>>> import numpy as np
>>> import numpy.linalg as la
>>> np.set_printoptions(precision=2, suppress=True, linewidth=120, floatmode="fixed")
>>> tidy = lambda a: np.round(a, 2) + 0
>>> M = np.cumsum(np.array([[7, 3, -9],
...     [-9, 7, 0],
...     [-6, 9, 3],
...     [-2, -9, 5],
...     [4, -9, -4],
...     [3, -4, -4],
...     [-2, -9, -4],
...     [-3, -6, 6],
...     [1, -3, -8],
...     [8, 2, 4],
...     [7, -4, -1],
...     [-5, -3, -6],
...     [4, -4, 0],
...     [-3, -6, -7],
...     [4, 0, -3],
...     [8, 6, 2],
...     [-2, 8, 9],
...     [9, -6, -3],
...     [2, 2, 0],
...     [3, 4, -5],
...     [-2, -9, -3],
...     [-3, 8, 1],
...     [0, -7, -8],
...     [2, -6, -1],
...     [6, 9, 7]]), axis=0)
>>> M
array([[  7,   3,  -9],
       [ -2,  10,  -9],
       [ -8,  19,  -6],
       [-10,  10,  -1],
       [ -6,   1,  -5],
       [ -3,  -3,  -9],
       [ -5, -12, -13],
       [ -8, -18,  -7],
       [ -7, -21, -15],
       [  1, -19, -11],
       [  8, -23, -12],
       [  3, -26, -18],
       [  7, -30, -18],
       [  4, -36, -25],
       [  8, -36, -28],
       [ 16, -30, -26],
       [ 14, -22, -17],
       [ 23, -28, -20],
       [ 25, -26, -20],
       [ 28, -22, -25],
       [ 26, -31, -28],
       [ 23, -23, -27],
       [ 23, -30, -35],
       [ 25, -36, -36],
       [ 31, -27, -29]])
>>> t3 = np.stack([M, -2 * M, M[::-1]])
>>> np.einsum("bij,cij->bc", t3, t3)
array([[ 30938, -61876,  10309],
       [-61876, 123752, -20618],
       [ 10309, -20618,  30938]])
>>> t3.shape
(3, 25, 3)
>>> la.matrix_rank(t3)
array([3, 3, 3])
>>> Xs = M - M.mean(axis=0)
>>> U, sig, Vt = la.svd(Xs, full_matrices=False)
>>> tidy(Vt[0] * np.sign(Vt[0, np.abs(Vt[0]).argmax()]))
array([-0.56,  0.70,  0.44])
>>> (np.sign(U[:, 0]) == np.sign(U[0, 0])).astype(int)
array([1, 1, 1, 1, 1, 1, 1, 1, 1, 1, 0, 0, 0, 0, 0, 0, 0, 0, 0, 0, 0, 0, 0, 0, 0])
>>> la.matrix_rank(Xs)
np.int64(3)
>>> np.abs(U[:, 0]).argmax()
np.int64(2)
>>> tidy(Xs.mean(axis=0))
array([0.00, 0.00, 0.00])
>>> tidy(sig)
array([101.89,  43.04,  18.22])
>>> tidy(sig ** 2 / (sig ** 2).sum())
array([0.83, 0.15, 0.03])
>>> tidy(np.abs(Vt[-1]))
array([0.36, 0.27, 0.89])
>>> q, V = la.qr(M[:, :2])[0], la.qr(M[:, 2:])[0]
>>> sig = la.svd(q.T @ V, compute_uv=False)
>>> tidy(sig)
array([0.94])
>>> tidy(la.norm(q @ q.T - V @ V.T, 2))
np.float64(1.0)
>>> J = np.load("arr.npy")
>>> J
array([[-5,  1,  0,  0],
       [ 3,  3,  0,  0],
       [ 0,  0, -5,  1],
       [ 0,  0,  3,  3]])
>>> # 2 blocks once reordered
>>> f = np.array([2, 1])
>>> np.convolve(J[1], f)
array([6, 9, 3, 0, 0])
>>> np.correlate(J[1], J[0], "full")
array([  0,   0,   3, -12, -15,   0,   0])
>>> np.polyval(f, J[1])
array([7, 7, 1, 1])
>>> (J != 0).astype(int)
array([[1, 1, 0, 0],
       [1, 1, 0, 0],
       [0, 0, 1, 1],
       [0, 0, 1, 1]])
>>> J @ J
array([[28, -2,  0,  0],
       [-6, 12,  0,  0],
       [ 0,  0, 28, -2],
       [ 0,  0, -6, 12]])
>>> Y = J / la.norm(J, axis=1, keepdims=True)
>>> cov = Y @ Y.T
>>> np.degrees(np.arccos(np.clip(cov[1, 2], -1, 1)))
np.float64(90.0)
>>> tidy(cov[1])
array([-0.55,  1.00,  0.00,  0.00])
>>> np.argwhere(np.triu(np.abs(cov) > 0.95, 1))
array([], shape=(0, 2), dtype=int64)
>>> tidy(la.norm(Y, axis=1))
array([1.00, 1.00, 1.00, 1.00])
>>> tidy(cov)
array([[ 1.00, -0.55,  0.00,  0.00],
       [-0.55,  1.00,  0.00,  0.00],
       [ 0.00,  0.00,  1.00, -0.55],
       [ 0.00,  0.00, -0.55,  1.00]])
>>> tidy(la.eigvals(J).sum().real)
np.float64(-4.0)
>>> np.einsum("ii->", J)
np.int64(-4)
>>> tidy(la.eigvals(J))
array([-5.36,  3.36, -5.36,  3.36])
>>> tidy(np.poly(J))
array([  1.00,   4.00, -32.00, -72.00, 324.00])
>>> tidy(la.det(J.T))
np.float64(324.0)
>>> arr = np.array([[0, 0, 0, 0], [0, 0, 0, 0], [0, -3, 0, -1], [0, 0, 0, -2]])
>>> # columns 0 and 2 are equal
>>> def softmax(z):
...     e = np.exp(z - z.max(axis=-1, keepdims=True))
...     return e / e.sum(axis=-1, keepdims=True)
... 
>>> softmax(arr).sum(axis=1)
array([1.00, 1.00, 1.00, 1.00])
>>> tidy(softmax(10 * arr[3]))
array([0.33, 0.33, 0.33, 0.00])
>>> tidy(softmax(arr[3]))
array([0.32, 0.32, 0.32, 0.04])
>>> tidy(softmax(arr[3] + 4))
array([0.32, 0.32, 0.32, 0.04])
>>> att = arr @ arr.T / np.sqrt(4)
>>> tidy(softmax(att))
array([[0.25, 0.25, 0.25, 0.25],
       [0.25, 0.25, 0.25, 0.25],
       [0.01, 0.01, 0.97, 0.02],
       [0.08, 0.08, 0.22, 0.61]])
>>> tidy(softmax(att + np.triu(np.full(att.shape, -np.inf), 1)))
array([[1.00, 0.00, 0.00, 0.00],
       [0.50, 0.50, 0.00, 0.00],
       [0.01, 0.01, 0.99, 0.00],
       [0.08, 0.08, 0.22, 0.61]])
>>> tidy(softmax(att)[3] @ arr)
array([ 0.00, -0.67,  0.00, -1.45])
>>> E = np.loadtxt("dump.csv", delimiter=",")
>>> E
array([[ 1.00, -1.00,  1.00, -1.00],
       [ 1.00,  0.00,  0.00,  0.00],
       [ 1.00,  1.00,  1.00,  1.00]])
>>> # column 3 repeats column 1
>>> Y = E / np.sqrt((E ** 2).mean(axis=1, keepdims=True))
>>> la.matrix_rank(Y) == la.matrix_rank(E)
np.True_
>>> f = np.array([-3, -2])
>>> np.polyval(f, E[1])
array([-5.00, -2.00, -2.00, -2.00])
>>> np.convolve(E[1], f)
array([-3.00, -2.00,  0.00,  0.00,  0.00])
>>> np.array([np.convolve(row, f, "same") for row in E])
array([[-3.00,  1.00, -1.00,  1.00],
       [-3.00, -2.00,  0.00,  0.00],
       [-3.00, -5.00, -5.00, -5.00]])
>>> x = np.array([-3, 3, 0, 1])
>>> a = np.maximum(E @ x, 0)
>>> E * (a > 1e-9)[:, None]
array([[ 0.00, -0.00,  0.00, -0.00],
       [ 0.00,  0.00,  0.00,  0.00],
       [ 1.00,  1.00,  1.00,  1.00]])
>>> np.maximum(E @ (3 * x), 0)
array([0.00, 0.00, 3.00])
>>> tidy(np.tanh(E @ x))
array([-1.00, -1.00,  0.76])
>>> t3 = np.stack([E, 4 * E, E[::-1]])
>>> np.einsum("bij,cij->bc", t3, t3)
array([[  9.00,  36.00,   1.00],
       [ 36.00, 144.00,   4.00],
       [  1.00,   4.00,   9.00]])
>>> t3.shape
(3, 3, 4)
>>> rng = np.random.default_rng(634)
>>> Y = E + rng.integers(-2, 3, (3, 2)) @ rng.integers(-2, 3, (2, 4))
>>> Y
array([[ 2.00,  0.00,  0.00,  2.00],
       [ 3.00,  2.00, -2.00,  2.00],
       [ 0.00,  0.00,  2.00, -2.00]])
>>> la.matrix_rank(Y - E, tol=1e-8)
np.int64(2)
>>> K = np.load("block17.npy")
>>> tidy(K)
array([[-0.70,  0.17,  0.69],
       [-0.09, -0.98,  0.16],
       [ 0.70,  0.05,  0.71]])
>>> tidy(K @ K.T)
array([[1.00, 0.00, 0.00],
       [0.00, 1.00, 0.00],
       [0.00, 0.00, 1.00]])
>>> tidy(K[:, 0] @ K[:, 1])
np.float64(0.0)
>>> tidy(K.T @ K)
array([[1.00, 0.00, 0.00],
       [0.00, 1.00, 0.00],
       [0.00, 0.00, 1.00]])
>>> tidy(la.pinv(K))
array([[-0.70, -0.09,  0.70],
       [ 0.17, -0.98,  0.05],
       [ 0.69,  0.16,  0.71]])
>>> q = K.astype(float).copy()
>>> for j in range(3):
...     q[:, j] -= q[:, :j] @ (q[:, :j].T @ q[:, j])
...     q[:, j] /= la.norm(q[:, j])
... 
>>> tidy(q.T @ q)
array([[1.00, 0.00, 0.00],
       [0.00, 1.00, 0.00],
       [0.00, 0.00, 1.00]])
>>> tidy(q)
array([[-0.70,  0.17,  0.69],
       [-0.09, -0.98,  0.16],
       [ 0.70,  0.05,  0.71]])
>>> tidy(la.pinv(q))
array([[-0.70, -0.09,  0.70],
       [ 0.17, -0.98,  0.05],
       [ 0.69,  0.16,  0.71]])
>>> tidy(la.svd(q, compute_uv=False))
array([1.00, 1.00, 1.00])
>>> x = np.array([-1, -1, -1])
>>> tidy(K.T @ (K @ x))
array([-1.00, -1.00, -1.00])
>>> [p for p in range(1, 25) if np.allclose(la.matrix_power(K, p), np.eye(3))]
[]
>>> tidy(la.inv(K))
array([[-0.70, -0.09,  0.70],
       [ 0.17, -0.98,  0.05],
       [ 0.69,  0.16,  0.71]])
>>> tidy(la.norm(x)), tidy(la.norm(K @ x))
(np.float64(1.73), np.float64(1.73))
>>> X = np.load("data.npy")
>>> X
array([[ 2.59,  5.72,  3.83],
       [ 0.27,  3.32,  0.38],
       [-0.68, -0.34,  0.31],
       [-1.42, -0.15, -1.27],
       [-0.82,  1.04, -0.66],
       [ 3.92,  6.64,  6.02],
       [ 0.28,  2.33,  0.89],
       [-0.69,  1.83, -0.79],
       [-0.43,  1.82, -0.26],
       [ 4.72,  7.20,  7.35],
       [-0.13,  2.74, -0.13],
       [ 1.23,  3.89,  2.01],
       [ 2.42,  5.74,  3.47],
       [-1.52,  1.23, -2.16],
       [ 2.87,  5.51,  4.48],
       [ 1.82,  4.10,  3.10],
       [ 2.14,  5.02,  3.26],
       [ 1.74,  3.43,  3.27],
       [ 2.96,  5.47,  4.69],
       [-1.86,  0.17, -2.30],
       [-2.58, -1.38, -2.98],
       [ 1.23,  3.23,  2.35]])
>>> C = X[[21, 1]].astype(float)
>>> for _ in range(3):
...     labels = la.norm(X[:, None] - C, axis=-1).argmin(axis=1)
...     C = np.array([X[labels == j].mean(axis=0) for j in range(2)])
... 
>>> labels
array([0, 1, 1, 1, 1, 0, 1, 1, 1, 0, 1, 0, 0, 1, 0, 0, 0, 0, 0, 1, 1, 0])
>>> np.abs(C[1] - C[0]).argmax()
np.int64(2)
>>> tidy(C[1] - C[0])
array([-3.38, -3.94, -4.80])
>>> np.bincount(labels)
array([11, 11])
>>> tidy(C)
array([[ 2.51,  5.09,  3.98],
       [-0.87,  1.15, -0.82]])
